$ python -q
>>> import numpy as np
>>> import numpy.linalg as la
>>> np.set_printoptions(precision=2, suppress=True, linewidth=140, legacy="1.25")
>>> M = np.load("run9.npy")
>>> M
array([[-1.78, -0.22,  0.74],
       [-0.22, -1.95, -1.27],
       [ 0.74, -1.27, -1.27]])
>>> # rows and columns are dependent
>>> evals, V = la.eigh(M)
>>> vec = np.array([-3, 4, 1])
>>> V * np.abs(evals) @ V.T
array([[ 1.78,  0.22, -0.74],
       [ 0.22,  1.95,  1.27],
       [-0.74,  1.27,  1.27]])
>>> V * np.maximum(evals, 0) @ V.T
array([[0., 0., 0.],
       [0., 0., 0.],
       [0., 0., 0.]])
>>> (np.sign(V[:, -1].round(6)) == np.sign(V[0, -1].round(6))).astype(int)
array([1, 0, 1])
>>> round(vec @ M @ vec / (vec @ vec), 2), round(float(evals[0]), 2), round(evals[-1], 2)
(-2.22, -3.0, -0.0)
>>> np.round(np.poly(M), 2) + 0
array([1., 5., 6., 0.])
>>> np.round(la.eigvals(M), 2) + 0
array([ 0., -2., -3.])
>>> round(np.einsum("ij,ji->", M, M), 2)
13.0
>>> np.kron(np.eye(2, dtype=int), M)
array([[-1.78, -0.22,  0.74, -0.  , -0.  ,  0.  ],
       [-0.22, -1.95, -1.27, -0.  , -0.  , -0.  ],
       [ 0.74, -1.27, -1.27,  0.  , -0.  , -0.  ],
       [-0.  , -0.  ,  0.  , -1.78, -0.22,  0.74],
       [-0.  , -0.  , -0.  , -0.22, -1.95, -1.27],
       [ 0.  , -0.  , -0.  ,  0.74, -1.27, -1.27]])
>>> round(float(np.einsum("ii->", M)), 2)
-5.0
>>> np.round(la.det(2 * M), 2), round(la.det(M), 2)
(0.0, 0.0)
>>> W0 = np.array([[0.0, 0.0, 0.0, 0.0, 2.0, 9.0],
...     [0.0, 0.0, 0.0, 0.0, 9.0, 2.0],
...     [0.0, 0.0, 0.0, 0.0, 6.0, 0.0],
...     [0.0, 0.0, 0.0, 0.0, 3.0, 9.0],
...     [2.0, 9.0, 6.0, 3.0, 0.0, 0.0],
...     [9.0, 2.0, 0.0, 9.0, 0.0, 0.0]])
>>> np.all(la.eigvalsh(W0) > 0)
False
>>> [round(float(la.det(W0[:i, :i])), 2) + 0 for i in range(1, 7)]
[0.0, 0.0, 0.0, 0.0, 0.0, 0.0]
>>> try:
...     la.cholesky(W0)
... except la.LinAlgError as e:
...     print(e)
... 
Matrix is not positive definite
>>> J = np.array([[0.2, 2.1, 1.9, -2.7, -2.1],
...     [1.2, 1.7, 0.9, 0.4, -0.9],
...     [0.22, 0.93, 0.97, -2.07, 1.01],
...     [0.9, 0.6, -2.2, -0.1, 0.4],
...     [0.7, -1.1, -0.2, -0.4, 0.2],
...     [0.2, 0.9, 0.9, -2.1, 1.1],
...     [-0.2, 0.6, 0.6, 1.1, 1.7]])
>>> J
array([[ 0.2 ,  2.1 ,  1.9 , -2.7 , -2.1 ],
       [ 1.2 ,  1.7 ,  0.9 ,  0.4 , -0.9 ],
       [ 0.22,  0.93,  0.97, -2.07,  1.01],
       [ 0.9 ,  0.6 , -2.2 , -0.1 ,  0.4 ],
       [ 0.7 , -1.1 , -0.2 , -0.4 ,  0.2 ],
       [ 0.2 ,  0.9 ,  0.9 , -2.1 ,  1.1 ],
       [-0.2 ,  0.6 ,  0.6 ,  1.1 ,  1.7 ]])
>>> G = J.T @ J
>>> la.matrix_rank(G)
5
>>> la.eigvalsh(G)[::-1]
array([29.89,  9.68,  6.51,  5.78,  1.42])
>>> q, R = la.qr(J)
>>> np.allclose(R.T @ R, J.T @ J)
True
>>> T = np.stack([J, 3 * J, J[::-1]])
>>> la.matrix_rank(T)
array([5, 5, 5])
>>> left, sv = la.svd(J)
Traceback (most recent call last):
  File "<python-input-31>", line 1, in <module>
    left, sv = la.svd(J)
    ^^^^^^^^
ValueError: too many values to unpack (expected 2)
>>> left, sv, Vh = la.svd(J, full_matrices=False)
>>> sv / sv[0]
array([1.  , 0.57, 0.47, 0.44, 0.22])
>>> np.round(np.sqrt((sv ** 2).sum()), 2), np.round(la.norm(J), 2)
(7.3, 7.3)
>>> np.abs(Vh[0])
array([0.08, 0.49, 0.49, 0.67, 0.24])
>>> sv
array([5.47, 3.11, 2.55, 2.4 , 1.19])
>>> left.shape, sv.shape, Vh.shape
((7, 5), (5,), (5, 5))
>>> np.cumsum(sv ** 2) / np.sum(sv ** 2)
array([0.56, 0.74, 0.86, 0.97, 1.  ])
>>> Y = np.c_[J[:, :3] @ np.array([[2, 2, 0], [1, 2, 2], [0, 1, 1]]), np.array([-2, -2, 3, 0, 0, -3, 1])]
>>> Y
array([[ 2.5 ,  6.5 ,  6.1 , -2.  ],
       [ 4.1 ,  6.7 ,  4.3 , -2.  ],
       [ 1.37,  3.27,  2.83,  3.  ],
       [ 2.4 ,  0.8 , -1.  ,  0.  ],
       [ 0.3 , -1.  , -2.4 ,  0.  ],
       [ 1.3 ,  3.1 ,  2.7 , -3.  ],
       [ 0.2 ,  1.4 ,  1.8 ,  1.  ]])
>>> la.norm(la.qr(J)[0].T @ Y, axis=0) ** 2 / ((Y ** 2).sum(axis=0) + 1e-12)
array([1.  , 1.  , 1.  , 0.31])
>>> data = np.loadtxt("out3.csv", delimiter=",")
>>> data
array([[  3.79,   4.69,   8.1 ,  12.02,   7.02],
       [ -8.96,  -4.93,  -7.78,   1.32,   6.6 ],
       [-12.21,  -5.35, -11.93,  -3.16,  -8.46],
       [ -5.69,  -1.03,   2.73,  -4.59,  -1.81],
       [  2.44,  -9.76,  -3.65, -11.97,  -1.08],
       [-15.76,  -8.88,  12.23,  15.91, -10.09],
       [ -9.34,  -9.92,  -6.85,  -7.46,   6.68],
       [ -4.3 ,   6.69,   0.33,  18.6 ,  -0.89],
       [  5.56,   2.38, -10.31,   0.95, -15.44],
       [ 11.08,  10.27,   8.76, -13.63,   3.21],
       [ -5.88,  -4.49,   1.93,  -4.18, -12.33],
       [-11.4 ,  -1.71,  -5.07,   1.22,  -5.65],
       [ -1.01,  -7.95,  15.02,   0.64,   8.17],
       [ -0.61,   1.1 ,   3.18, -13.65,  -2.41],
       [  2.27,   9.41,  -6.99,  22.8 ,   0.59],
       [  8.36,   2.99,   0.77, -18.24,  -0.13],
       [  2.1 ,  -0.69,  10.11,   5.98,   3.59],
       [ -0.25,   1.92,   2.59, -15.17, -10.11],
       [  9.09,  -6.43,   4.93,  -3.71,  -2.97],
       [-16.51,  -0.74,  12.61, -10.72,  -0.48],
       [ -2.98,   0.36,  12.71,  19.1 ,  -2.01],
       [ -1.75,   2.67,  -0.06,   7.67,   3.6 ],
       [  3.87,  -1.73,  10.99,  -2.65,   6.36],
       [  6.1 ,  -4.18,  -0.53, -12.98,  -3.55],
       [  5.94,   6.72,  -8.84,   1.09,  -1.72],
       [  6.72,   4.14,  -1.51,  -4.39,  14.12],
       [ -4.28,   4.26,  -1.62,  -4.81,   2.27],
       [ -9.43, -17.47,  -5.23,   5.11,  11.24],
       [  1.52,   8.31,  -2.9 ,   5.47, -15.66],
       [  1.04,  -0.02,  -0.34,  -4.26,   4.28],
       [ -5.09,   7.49,  -9.35, -12.46,   8.24],
       [  3.95, -10.16,  -1.52,  17.77,  -4.15],
       [  1.43,  -8.38,  -1.56,  -1.44,  -2.26]])
>>> rng = np.random.default_rng(76)
>>> Y = data + rng.integers(-2, 3, (33, 1)) @ rng.integers(-2, 3, (1, 5))
>>> Y
array([[  3.79,   4.69,   8.1 ,  12.02,   7.02],
       [-12.96,  -6.93,  -9.78,   1.32,  10.6 ],
       [-12.21,  -5.35, -11.93,  -3.16,  -8.46],
       [ -9.69,  -3.03,   0.73,  -4.59,   2.19],
       [  2.44,  -9.76,  -3.65, -11.97,  -1.08],
       [-17.76,  -9.88,  11.23,  15.91,  -8.09],
       [-13.34, -11.92,  -8.85,  -7.46,  10.68],
       [ -6.3 ,   5.69,  -0.67,  18.6 ,   1.11],
       [  1.56,   0.38, -12.31,   0.95, -11.44],
       [ 15.08,  12.27,  10.76, -13.63,  -0.79],
       [ -1.88,  -2.49,   3.93,  -4.18, -16.33],
       [ -9.4 ,  -0.71,  -4.07,   1.22,  -7.65],
       [  0.99,  -6.95,  16.02,   0.64,   6.17],
       [ -0.61,   1.1 ,   3.18, -13.65,  -2.41],
       [  4.27,  10.41,  -5.99,  22.8 ,  -1.41],
       [  4.36,   0.99,  -1.23, -18.24,   3.87],
       [ -1.9 ,  -2.69,   8.11,   5.98,   7.59],
       [  1.75,   2.92,   3.59, -15.17, -12.11],
       [  5.09,  -8.43,   2.93,  -3.71,   1.03],
       [-14.51,   0.26,  13.61, -10.72,  -2.48],
       [ -6.98,  -1.64,  10.71,  19.1 ,   1.99],
       [  2.25,   4.67,   1.94,   7.67,  -0.4 ],
       [  3.87,  -1.73,  10.99,  -2.65,   6.36],
       [ 10.1 ,  -2.18,   1.47, -12.98,  -7.55],
       [  9.94,   8.72,  -6.84,   1.09,  -5.72],
       [  8.72,   5.14,  -0.51,  -4.39,  12.12],
       [ -6.28,   3.26,  -2.62,  -4.81,   4.27],
       [ -7.43, -16.47,  -4.23,   5.11,   9.24],
       [ -2.48,   6.31,  -4.9 ,   5.47, -11.66],
       [  3.04,   0.98,   0.66,  -4.26,   2.28],
       [ -1.09,   9.49,  -7.35, -12.46,   4.24],
       [  7.95,  -8.16,   0.48,  17.77,  -8.15],
       [ -0.57,  -9.38,  -2.56,  -1.44,  -0.26]])
>>> np.abs(Y - data).sum(axis=1)
array([ 0., 12.,  0., 12.,  0.,  6., 12.,  6., 12., 12., 12.,  6.,  6.,  0.,  6., 12., 12.,  6., 12.,  6., 12., 12.,  0., 12., 12.,  6.,
        6.,  6., 12.,  6., 12., 12.,  6.])
>>> np.round(la.svd(Y - data, compute_uv=False), 2) + 0
array([27.57,  0.  ,  0.  ,  0.  ,  0.  ])
>>> la.matrix_rank(Y - data, tol=1e-8)
1
